$ python -q
>>> import numpy as np
>>> np.set_printoptions(precision=2, suppress=True, linewidth=120, sign=" ")
>>> def rnd(a):
...     return np.round(a, 2) + 0
... 
>>> data = np.array([[0.8, 0.0, -0.1],
...     [-0.3, 0.5, -0.8],
...     [-0.7, 0.6, -0.7],
...     [1.9, 2.3, -1.0],
...     [-2.0, 0.0, 1.2],
...     [0.8, 0.1, 0.5],
...     [1.5, -0.6, -0.8],
...     [-1.5, 1.5, 0.6],
...     [-1.4, 0.0, -0.4],
...     [0.0, 0.1, 1.2],
...     [1.3, 0.3, -1.2],
...     [0.7, -0.1, -0.3],
...     [-0.4, 1.6, 2.2]])
>>> data[1] *= 10
>>> print(data)
[[ 0.8  0.  -0.1]
 [-3.   5.  -8. ]
 [-0.7  0.6 -0.7]
 [ 1.9  2.3 -1. ]
 [-2.   0.   1.2]
 [ 0.8  0.1  0.5]
 [ 1.5 -0.6 -0.8]
 [-1.5  1.5  0.6]
 [-1.4  0.  -0.4]
 [ 0.   0.1  1.2]
 [ 1.3  0.3 -1.2]
 [ 0.7 -0.1 -0.3]
 [-0.4  1.6  2.2]]
>>> # row 1 dominates
>>> lab = data[:, 1] > np.median(data[:, 1])
>>> r0 = data[lab].mean(axis=0) - data[~lab].mean(axis=0)
>>> print(lab.astype(int))
[ 0  1  1  1  0  0  0  1  0  0  1  0  1]
>>> print(np.argsort(-np.abs(r0).round(6), kind="stable"))
[ 1  2  0]
>>> print(((data - data.mean(axis=0)) @ r0 > 0).astype(int))
[ 0  1  1  1  0  0  0  1  0  0  0  0  0]
>>> print(rnd((((data - data.mean(axis=0)) @ r0 > 0) == lab).mean()))
0.85
>>> other = np.c_[data[:, :1] @ np.array([[-2]]), np.array([5, 2, 5, 8, 7, 4, 7, 8, 4, 0, 4, 2, 9])]
>>> print(other)
[[-1.6  5. ]
 [ 6.   2. ]
 [ 1.4  5. ]
 [-3.8  8. ]
 [ 4.   7. ]
 [-1.6  4. ]
 [-3.   7. ]
 [ 3.   8. ]
 [ 2.8  4. ]
 [ 0.   0. ]
 [-2.6  4. ]
 [-1.4  2. ]
 [ 0.8  9. ]]
>>> print(rnd(np.linalg.lstsq(data, other[:, 0])[0]))
[-2.  0.  0.]
>>> print(np.linalg.matrix_rank(other))
2
>>> print(rnd(np.linalg.norm(other - data @ np.linalg.lstsq(data, other)[0], axis=0)))
[  0.    15.53]
>>> print(np.linalg.matrix_rank(np.c_[data, other]))
4
>>> proj = data @ np.linalg.solve(data.T @ data, data.T)
>>> print(np.linalg.matrix_rank(np.eye(13) - proj))
10
>>> print(rnd(np.linalg.eigvalsh(proj)))
[ 0.  0.  0.  0.  0.  0.  0.  0.  0.  0.  1.  1.  1.]
>>> print(rnd(proj @ data[:, 2]))
[-0.1 -8.  -0.7 -1.   1.2  0.5 -0.8  0.6 -0.4  1.2 -1.2 -0.3  2.2]
>>> print(np.trace(proj))
3.0
>>> X = np.load("m.npy")
>>> print(X)
[[ 1.8 -0.4  1.2]
 [ 1.   0.1 -0.4]
 [-0.2  0.1  0.3]
 [ 0.4  0.4 -1.6]
 [-2.1 -2.3 -1.2]
 [-0.4 -0.3 -0.9]]
>>> Q, vecs = np.linalg.qr(X[:, :1])[0], np.linalg.qr(X[:, 1:])[0]
>>> sv = np.linalg.svd(Q.T @ vecs, compute_uv=False)
>>> print(rnd(np.linalg.norm(Q @ Q.T - vecs @ vecs.T, 2)))
1.0
>>> print(rnd(np.degrees(np.arccos(sv.clip(0, 1)))))
[ 44.9]
>>> x0 = np.array([2, -2, 0])
>>> y = X @ x0
>>> coef, lr = np.zeros(3), 1 / np.linalg.norm(X, 2) ** 2
>>> for i in range(4):
...     coef -= lr * X.T @ (X @ coef - y)
...     if i % 1 == 0: print(i, round(np.linalg.norm(X @ coef - y), 2))
... 
0 3.62
1 2.99
2 2.48
3 2.06
>>> print(rnd(coef))
[ 1.18 -1.    0.26]
>>> print(rnd(np.linalg.cond(X)))
2.47
>>> Q, R = np.linalg.qr(X)
>>> print(rnd(np.abs(np.diag(R))))
[ 3.    1.87  2.19]
>>> print(Q.shape, R.shape)
(6, 3) (3, 3)
>>> print(rnd(abs(R[0, 0])), rnd(np.linalg.norm(X[:, 0])))
3.0 3.0
>>> J = np.load("mat.npy")
>>> print(J)
[[ 3.  3.  0.  0.  0.  0.]
 [ 3. -1.  3.  0.  0.  0.]
 [ 0.  3.  2.  3.  0.  0.]
 [ 0.  0.  3.  1.  3.  0.]
 [ 0.  0.  0.  3. -2.  3.]
 [ 0.  0.  0.  0.  3.  3.]]
>>> vals, vecs = np.linalg.eigh(J)
>>> print(rnd(np.linalg.eigvalsh(J + 2 * np.eye(6))))
[-3.24 -1.76  2.24  5.61  6.81  8.34]
>>> print(rnd(vecs.T @ J @ vecs))
[[-5.24  0.    0.    0.    0.    0.  ]
 [ 0.   -3.76  0.    0.    0.    0.  ]
 [ 0.    0.    0.24  0.    0.    0.  ]
 [ 0.    0.    0.    3.61  0.    0.  ]
 [ 0.    0.    0.    0.    4.81  0.  ]
 [ 0.    0.    0.    0.    0.    6.34]]
>>> left, sv, Vh = np.linalg.svd(J)
>>> print(np.argmax(sv[:-1] / (sv[1:] + 1e-6)) + 1)
5
>>> other = left[:, :5] @ np.diag(sv[:5]) @ Vh[:5]
>>> print(rnd(np.abs(J - other).max()))
0.08
>>> x0 = np.array([3, 1, 3, 1, -2, -1])
>>> y = J @ x0
>>> coef, lr = np.zeros(6), 1 / np.linalg.norm(J, 2) ** 2
>>> for i in range(3):
...     coef -= lr * J.T @ (J @ coef - y)
...     if i % 1 == 0: print(i, round(np.linalg.norm(J @ coef - y), 2))
... 
0 8.56
1 4.41
2 2.48
>>> print(rnd(coef))
[ 2.91  1.21  2.55  1.21 -1.49 -1.01]
>>> w1 = np.array([[2, 2, 0, 2, 1],
...     [0, 1, 1, 2, 1],
...     [2, 2, 0, 0, 1],
...     [2, 0, 0, 1, 0],
...     [1, 2, 2, 1, 2],
...     [1, 1, 2, 2, 2]])
>>> coef = np.array([-1, 1, -1, 1, 3])
>>> act = np.maximum(J @ w1 + coef, 0)
>>> print(np.linalg.matrix_rank(act))
5
>>> print(act)
[[  5.  10.   2.  13.   9.]
 [ 11.  12.   0.   5.   8.]
 [  9.   8.   2.  10.   8.]
 [ 10.  13.   5.   5.  12.]
 [  6.   0.   1.   8.   5.]
 [  5.  10.  11.  10.  15.]]
>>> W2 = np.array([[3, 5], [4, -1], [4, 0], [0, 2], [2, 0]])
>>> print(w1 @ W2)
[[ 16  12]
 [ 10   3]
 [ 16   8]
 [  6  12]
 [ 23   5]
 [ 19   8]]
>>> print(act @ W2)
[[  81.   41.]
 [  97.   53.]
 [  83.   57.]
 [ 126.   47.]
 [  32.   46.]
 [ 129.   35.]]
>>> other = np.c_[act[:, :1] @ np.array([[1]]), np.array([3, 1, 2, 2, 1, 0])]
>>> print(other)
[[  5.   3.]
 [ 11.   1.]
 [  9.   2.]
 [ 10.   2.]
 [  6.   1.]
 [  5.   0.]]
>>> print(rnd(np.linalg.norm(other - act @ np.linalg.lstsq(act, other)[0], axis=0)))
[ 0.   1.4]
>>> print(np.linalg.matrix_rank(np.c_[act, other]))
6
>>> feats = np.load("w.npy")
>>> print(feats)
[[ 1.37  0.83 -1.29  0.62 -1.21 -1.39  0.01]
 [-2.63  1.32  0.23 -2.26  0.04  3.54  0.96]
 [-2.05  2.59 -1.93 -0.38 -2.72 -1.31 -1.08]
 [-0.88 -0.63  1.18 -0.96  1.32  2.25  0.68]
 [ 3.09 -3.04  1.37  2.14  1.95 -2.14 -0.35]
 [-1.67  2.44 -1.35 -1.46 -1.67  1.42  0.47]]
>>> # rank 3
>>> print(rnd(np.linalg.norm(feats, axis=1)))
[ 2.83  5.22  5.01  3.28  5.81  4.21]
>>> print(rnd(np.linalg.norm(feats, 2)))
8.99
>>> print(rnd(np.linalg.norm(feats[2] - feats[3])))
7.34
>>> print(rnd(np.linalg.norm(feats) ** 2 / np.linalg.norm(feats, 2) ** 2))
1.52
>>> print(rnd(np.linalg.norm(feats[2], 1)), rnd(np.linalg.norm(feats[2], np.inf)))
12.06 2.72
>>> print(np.linalg.norm(feats, axis=1).argmax())
4
>>> t3 = np.stack([feats, -3 * feats, feats[::-1]])
>>> print((t3 @ feats.T).shape)
(3, 6, 6)
>>> print(np.linalg.matrix_rank(t3.reshape(3, -1)))
2
>>> print(np.linalg.matrix_rank(t3))
[ 3  3  3]
>>> print(rnd(np.linalg.norm(t3, axis=(1, 2))))
[ 11.07  33.21  11.07]
>>> print(t3.shape)
(3, 6, 7)
>>> other = np.array([[-2, 0, 2],
...     [1, -1, -2],
...     [2, -3, 2],
...     [1, 3, 1],
...     [-2, 3, -1],
...     [-2, 1, 2]])
>>> W2 = np.array([[0, 1, 0, -3, -2, 1, -1],
...     [-3, 2, 0, -2, 0, 0, -3],
...     [0, 2, 1, -2, 0, -2, 0]])
>>> m1 = other @ W2
>>> print(m1)
[[  0   2   2   2   4  -6   2]
 [  3  -5  -2   3  -2   5   2]
 [  9   0   2  -4  -4  -2   7]
 [ -9   9   1 -11  -2  -1 -10]
 [ -9   2  -1   2   4   0  -7]
 [ -3   4   2   0   4  -6  -1]]
>>> other = m1 / np.linalg.norm(m1, axis=1, keepdims=True)
>>> cov = other @ other.T
>>> print((np.abs(cov) > 0.9).astype(int))
[[ 1  0  0  0  0  0]
 [ 0  1  0  0  0  1]
 [ 0  0  1  0  1  0]
 [ 0  0  0  1  0  0]
 [ 0  0  1  0  1  0]
 [ 0  1  0  0  0  1]]
>>> th = np.radians(180)
>>> R = np.eye(7)
>>> R[6, 6] = R[3, 3] = np.cos(th)
>>> R[6, 3], R[3, 6] = -np.sin(th), np.sin(th)
>>> print(rnd(R))
[[ 1.  0.  0.  0.  0.  0.  0.]
 [ 0.  1.  0.  0.  0.  0.  0.]
 [ 0.  0.  1.  0.  0.  0.  0.]
 [ 0.  0.  0. -1.  0.  0.  0.]
 [ 0.  0.  0.  0.  1.  0.  0.]
 [ 0.  0.  0.  0.  0.  1.  0.]
 [ 0.  0.  0.  0.  0.  0. -1.]]
>>> other = m1 @ R.T
>>> print(np.allclose(m1 @ m1.T, other @ other.T))
True
>>> left, sv, Vh = np.linalg.svd(m1)
>>> vecs = Vh[:(sv > 1e-8).sum()]
>>> rng = np.random.default_rng(26945)
>>> x0 = m1[0] + 4 * m1[4] + rng.integers(2) * np.eye(7)[2]
>>> print(x0)
[-36.  10.  -1.  10.  20.  -6. -26.]
>>> print(rnd(np.linalg.norm(x0 - vecs.T @ vecs @ x0)))
0.95
>>> print(np.linalg.matrix_rank(np.vstack([m1, x0])))
4
